>>> import numpy as np
>>> from numpy import linalg as LA
>>> np.set_printoptions(precision=2, suppress=True, linewidth=100)
>>> feats = np.loadtxt("out13.csv", delimiter=",")
>>> feats
array([[-2.96,  4.  ,  0.45],
       [-3.26, -2.05, -3.19],
       [-2.37, -2.19,  3.82]])
>>> LA.matrix_power(feats, 2)
array([[ -5.34, -21.05, -12.39],
       [ 23.89,  -1.87,  -7.13],
       [  5.08, -13.36,  20.51]])
>>> feats @ feats
array([[ -5.34, -21.05, -12.39],
       [ 23.89,  -1.87,  -7.13],
       [  5.08, -13.36,  20.51]])
>>> LA.determinant(feats)
Traceback (most recent call last):
  File "<python-input-7>", line 1, in <module>
    LA.determinant(feats)
    ^^^^^^^^^^^^^^
AttributeError: module 'numpy.linalg' has no attribute 'determinant'
>>> np.allclose(feats @ feats.T, feats.T @ feats)
True
>>> (feats - feats.T) / 2
array([[ 0.  ,  3.63,  1.41],
       [-3.63,  0.  , -0.5 ],
       [-1.41,  0.5 ,  0.  ]])
>>> np.allclose(feats, feats.T)
False
>>> assert feats == feats.T
Traceback (most recent call last):
  File "<python-input-11>", line 1, in <module>
    assert feats == feats.T
           ^^^^^^^^^^^^^^^^
ValueError: The truth value of an array with more than one element is ambiguous. Use a.any() or a.all()
>>> round(LA.det(feats), 2)
np.float64(125.0)
>>> round(float(np.abs(LA.eigvals(feats)).max()), 2)
5.0
>>> arr = np.loadtxt("dump.csv", delimiter=",")
>>> arr
array([[ 0.02,  0.05, -0.12],
       [ 0.05,  0.15, -0.36],
       [-0.12, -0.36,  0.83]])
>>> # a projection of rank 1
>>> f, v = arr[2], arr[0]
>>> round(f @ v, 2)
np.float64(-0.12)
>>> round(f @ f, 2)
np.float64(0.83)
>>> p = (f @ v) / (f @ f) * f
>>> p
array([ 0.02,  0.05, -0.12])
>>> np.round(np.outer(f, v), 2) + 0
array([[ 0.  , -0.01,  0.01],
       [-0.01, -0.02,  0.04],
       [ 0.01,  0.04, -0.1 ]])
>>> round(float((v - p) @ f), 2)
0.0
>>> basis = np.array([[-2, -1, -1], [-1, -1, 1]])
>>> data = np.repeat(basis, 13 // 2, axis=0)
>>> rng = np.random.default_rng(17)
>>> data = data + 0.3 * rng.normal(size=data.shape)
>>> data
array([[-1.67, -0.9 , -1.16],
       [-2.38, -1.57, -0.99],
       [-2.24, -1.26, -1.07],
       [-2.02, -1.68, -0.72],
       [-2.61, -0.44, -0.82],
       [-2.14, -0.6 , -0.99],
       [-0.79, -0.97,  1.33],
       [-0.68, -1.27,  0.82],
       [-0.9 , -1.06,  0.31],
       [-0.39, -1.65,  0.38],
       [-1.38, -0.83,  1.54],
       [-1.07, -1.12,  1.05]])
>>> Xc = data - data.mean(axis=1)
Traceback (most recent call last):
  File "<python-input-29>", line 1, in <module>
    Xc = data - data.mean(axis=1)
         ~~~~~^~~~~~~~~~~~~~~~~~~
ValueError: operands could not be broadcast together with shapes (12,3) (12,) 
>>> Xc = data - data.mean(axis=0)
>>> left, sigma, VT = LA.svd(Xc, full_matrices=False)
>>> round(float((sigma ** 2).sum() ** 2 / (sigma ** 4).sum()), 2)
1.44
>>> C2 = np.cov(data, rowvar=False)
>>> np.round(np.corrcoef(data.T), 2) + 0
array([[ 1.  , -0.27,  0.77],
       [-0.27,  1.  ,  0.  ],
       [ 0.77,  0.  ,  1.  ]])
>>> np.polyfit(data[:, 1], data[:, 0], 1)
array([-0.5 , -2.08])
>>> np.argwhere(np.triu(np.abs(np.corrcoef(data.T)) > 0.8, 1))
array([], shape=(0, 2), dtype=int64)
>>> C2.round(2) + 0
array([[ 0.56, -0.08,  0.6 ],
       [-0.08,  0.16,  0.  ],
       [ 0.6 ,  0.  ,  1.07]])
>>> np.median(data, axis=0)
array([-1.53, -1.09, -0.2 ])
>>> Xc = data - data.mean(axis=0)
>>> V = LA.svd(Xc)[2][:2]
>>> A2 = Xc - Xc @ V.T @ V
>>> LA.norm(A2, axis=1).round(6).argmax()
np.int64(1)
>>> np.round(np.cov(Xc @ V.T, rowvar=False), 2) + 0
array([[1.47, 0.  ],
       [0.  , 0.23]])
>>> A2.std(axis=0)
array([0.17, 0.21, 0.11])
>>> np.diag(V.T @ V)
array([0.66, 0.47, 0.87])
>>> (Xc @ V.T).std(axis=0)
array([1.16, 0.46])
>>> basis = data[[1, 5]].astype(float)
>>> for _ in range(3):
...     z = LA.norm(data[:, None] - basis, axis=-1).argmin(axis=1)
...     basis = np.array([data[z == j].mean(axis=0) for j in range(2)])
... 
>>> z
array([0, 0, 0, 0, 0, 0, 1, 1, 1, 1, 1, 1])
>>> basis[1] - basis[0]
array([ 1.31, -0.08,  1.86])
>>> basis
array([[-2.18, -1.08, -0.96],
       [-0.87, -1.15,  0.9 ]])
>>> A2 = np.array([[0, 1, 1], [1, 0, 0], [1, 1, 1]])
>>> np.einsum("ij,ij->i", data, data)
array([4.95, 9.1 , 7.76, 7.42, 7.67, 5.93, 3.33, 2.75, 2.03, 3.03, 4.97, 3.5 ])
>>> LA.matrix_rank(data @ A2)
np.int64(2)
>>> LA.matrix_rank(np.vstack([data, A2.T]))
np.int64(3)
>>> np.einsum("ij->j", data)
array([-18.27, -13.35,  -0.34])
>>> W0 = np.loadtxt("case0.csv", delimiter=",")
>>> W0
array([[0., 0., 0., 0.],
       [0., 0., 0., 1.],
       [0., 0., 0., 0.],
       [2., 0., 0., 0.]])
>>> # 2 blocks once reordered
>>> A2 = arr / LA.norm(arr, axis=1, keepdims=True)
>>> C2 = A2 @ A2.T
>>> C2
array([[ 1.,  1., -1.],
       [ 1.,  1., -1.],
       [-1., -1.,  1.]])
>>> J = np.loadtxt("x.csv", delimiter=",")
>>> J
array([[0.32, 0.47],
       [0.47, 0.68]])
>>> np.kron(np.eye(2, dtype=int), J)
array([[0.32, 0.47, 0.  , 0.  ],
       [0.47, 0.68, 0.  , 0.  ],
       [0.  , 0.  , 0.32, 0.47],
       [0.  , 0.  , 0.47, 0.68]])
>>> np.poly(J)
array([ 1., -1.,  0.])
>>> w, V = LA.eigh(J)
>>> x = np.array([-4, -4])
>>> round(float(np.abs(J).sum(axis=1).max()), 2), np.abs(w).max()
(1.15, np.float64(1.0))
>>> round(x @ J @ x / (x @ x), 2), np.round(w[0], 2), w[-1]
(np.float64(0.97), np.float64(-0.0), np.float64(1.0))
>>> m1 = np.load("sample9.npy")
>>> m1
array([[1.  , 0.7 , 0.49],
       [0.7 , 1.  , 0.7 ],
       [0.49, 0.7 , 1.  ]])
>>> # equal to its transpose
>>> w, V = LA.eigh(m1)
>>> V @ np.diag(w) @ V.T
array([[1.  , 0.7 , 0.49],
       [0.7 , 1.  , 0.7 ],
       [0.49, 0.7 , 1.  ]])
>>> LA.eigvalsh(m1 + 4 * np.eye(3))
array([4.23, 4.51, 6.26])
>>> (w > 1e-8).sum(), (w < -1e-8).sum()
(np.int64(3), np.int64(0))
>>> np.abs(V[:, -1])
array([0.56, 0.62, 0.56])
>>> C2 = m1.T @ m1
>>> LA.matrix_rank(C2)
np.int64(3)
>>> LA.svd(m1, compute_uv=False) ** 2
array([5.13, 0.26, 0.05])
>>> LA.eigvalsh(C2)[::-1]
array([5.13, 0.26, 0.05])
>>> np.diag(C2)
array([1.73, 1.98, 1.73])
>>> round(np.trace(C2), 2), round((m1 ** 2).sum(), 2)
(np.float64(5.44), np.float64(5.44))
>>> (m1 @ m1.T).shape
(3, 3)
>>> w, V = LA.eig(m1)
>>> np.sort(LA.eigvals(LA.inv(m1)))
array([0.44, 1.96, 4.44])
>>> np.round(np.prod(w), 2)
np.float64(0.26)
>>> np.sort(LA.eigvals(m1 @ m1))
array([0.05, 0.26, 5.13])
>>> np.round(m1 @ V[:, 0] - w[0] * V[:, 0], 2) + 0
array([0., 0., 0.])
>>> w
array([2.26, 0.51, 0.23])
